% python3 -q
>>> import numpy as np
>>> import numpy.linalg as la
>>> np.set_printoptions(suppress=True, linewidth=160)
>>> def rd(a):
...     return np.round(a, 2) + 0
... 
>>> X = np.loadtxt("layer6.csv", delimiter=",")
>>> print(X)
[[-0.16  2.74  2.42  1.75  2.11  4.11  3.03]
 [ 1.39  0.5   0.7  -0.05  1.23 -0.87  0.64]
 [ 1.79  0.28 -0.52  0.74 -2.14 -1.58 -0.69]
 [-2.51 -0.56 -0.2  -0.54  0.42  1.46 -0.27]
 [-2.1   0.09 -0.84  0.72 -2.88  0.9  -1.35]
 [ 0.28 -0.33 -0.92  0.68 -2.2   0.62 -0.39]
 [ 4.39  2.24  1.48  1.71  0.29 -0.82  1.84]
 [-1.94  1.04  0.58  0.86 -0.32  2.47  0.46]
 [ 1.1   1.33  1.58  0.3   2.32  0.37  1.61]
 [ 1.03  0.32  0.22  0.45  0.09  0.49  0.72]
 [ 1.25  1.04 -0.34  1.84 -3.1   0.61 -0.07]
 [-0.93 -2.11 -0.48 -2.75  2.67 -2.88 -1.19]
 [ 4.12 -1.58 -1.52 -0.95 -1.49 -5.64 -1.77]
 [ 0.3   1.18  0.96  0.78  0.66  1.28  1.14]
 [ 0.25  1.66  0.76  1.76 -0.92  2.42  1.21]
 [-0.45 -0.41 -0.54 -0.17 -0.89 -0.57 -0.81]]
>>> # null space of dimension 3
>>> left, sig, vt = la.svd(X)
>>> print(rd(sig))
[11.94  8.99  7.92  1.37  0.    0.    0.  ]
>>> Y = left[:, :4] @ np.diag(sig[:4]) @ vt[:4]
>>> print(rd(np.abs(X - Y).max()))
0.0
>>> print(la.matrix_rank(Y))
4
>>> print(rd(la.norm(X - Y, 2)), rd(sig[4]))
0.0 0.0
>>> t = np.radians(180)
>>> Rm = np.eye(7)
>>> Rm[0, 0] = Rm[2, 2] = np.cos(t)
>>> Rm[0, 2], Rm[2, 0] = -np.sin(t), np.sin(t)
>>> print(rd(Rm))
[[-1.  0.  0.  0.  0.  0.  0.]
 [ 0.  1.  0.  0.  0.  0.  0.]
 [ 0.  0. -1.  0.  0.  0.  0.]
 [ 0.  0.  0.  1.  0.  0.  0.]
 [ 0.  0.  0.  0.  1.  0.  0.]
 [ 0.  0.  0.  0.  0.  1.  0.]
 [ 0.  0.  0.  0.  0.  0.  1.]]
>>> Y = X @ Rm.T
>>> print(np.allclose(X @ X.T, Y @ Y.T))
True
>>> feats = 5 * np.eye(8) + np.eye(8, k=1)
>>> print(feats)
[[5. 1. 0. 0. 0. 0. 0. 0.]
 [0. 5. 1. 0. 0. 0. 0. 0.]
 [0. 0. 5. 1. 0. 0. 0. 0.]
 [0. 0. 0. 5. 1. 0. 0. 0.]
 [0. 0. 0. 0. 5. 1. 0. 0.]
 [0. 0. 0. 0. 0. 5. 1. 0.]
 [0. 0. 0. 0. 0. 0. 5. 1.]
 [0. 0. 0. 0. 0. 0. 0. 5.]]
>>> # triangular, det is the product of the diagonal
>>> print(rd(la.det(feats)))
390625.0
>>> print((feats + feats.T) / 2)
[[5.  0.5 0.  0.  0.  0.  0.  0. ]
 [0.5 5.  0.5 0.  0.  0.  0.  0. ]
 [0.  0.5 5.  0.5 0.  0.  0.  0. ]
 [0.  0.  0.5 5.  0.5 0.  0.  0. ]
 [0.  0.  0.  0.5 5.  0.5 0.  0. ]
 [0.  0.  0.  0.  0.5 5.  0.5 0. ]
 [0.  0.  0.  0.  0.  0.5 5.  0.5]
 [0.  0.  0.  0.  0.  0.  0.5 5. ]]
>>> print(np.trace(feats))
40.0
>>> la.determinant(feats)
Traceback (most recent call last):
  File "<python-input-26>", line 1, in <module>
    la.determinant(feats)
    ^^^^^^^^^^^^^^
AttributeError: module 'numpy.linalg' has no attribute 'determinant'
>>> print((feats - feats.T) / 2)
[[ 0.   0.5  0.   0.   0.   0.   0.   0. ]
 [-0.5  0.   0.5  0.   0.   0.   0.   0. ]
 [ 0.  -0.5  0.   0.5  0.   0.   0.   0. ]
 [ 0.   0.  -0.5  0.   0.5  0.   0.   0. ]
 [ 0.   0.   0.  -0.5  0.   0.5  0.   0. ]
 [ 0.   0.   0.   0.  -0.5  0.   0.5  0. ]
 [ 0.   0.   0.   0.   0.  -0.5  0.   0.5]
 [ 0.   0.   0.   0.   0.   0.  -0.5  0. ]]
>>> r0 = np.array([0, 2, -2, 0, -2, 2, 1, 0])
>>> Y = feats + np.outer(r0, np.eye(8)[2])
>>> print(Y)
[[ 5.  1.  0.  0.  0.  0.  0.  0.]
 [ 0.  5.  3.  0.  0.  0.  0.  0.]
 [ 0.  0.  3.  1.  0.  0.  0.  0.]
 [ 0.  0.  0.  5.  1.  0.  0.  0.]
 [ 0.  0. -2.  0.  5.  1.  0.  0.]
 [ 0.  0.  2.  0.  0.  5.  1.  0.]
 [ 0.  0.  1.  0.  0.  0.  5.  1.]
 [ 0.  0.  0.  0.  0.  0.  0.  5.]]
>>> print(rd(la.det(Y) / la.det(feats)), rd(1 + la.solve(feats, r0)[2]))
0.58 0.58
>>> Q, Rm = la.qr(Y)
>>> print(rd(Q @ Rm))
[[ 5.  1.  0.  0.  0.  0.  0.  0.]
 [ 0.  5.  3.  0.  0.  0.  0.  0.]
 [ 0.  0.  3.  1.  0.  0.  0.  0.]
 [ 0.  0.  0.  5.  1.  0.  0.  0.]
 [ 0.  0. -2.  0.  5.  1.  0.  0.]
 [ 0.  0.  2.  0.  0.  5.  1.  0.]
 [ 0.  0.  1.  0.  0.  0.  5.  1.]
 [ 0.  0.  0.  0.  0.  0.  0.  5.]]
>>> print(Q.shape, Rm.shape)
(8, 8) (8, 8)
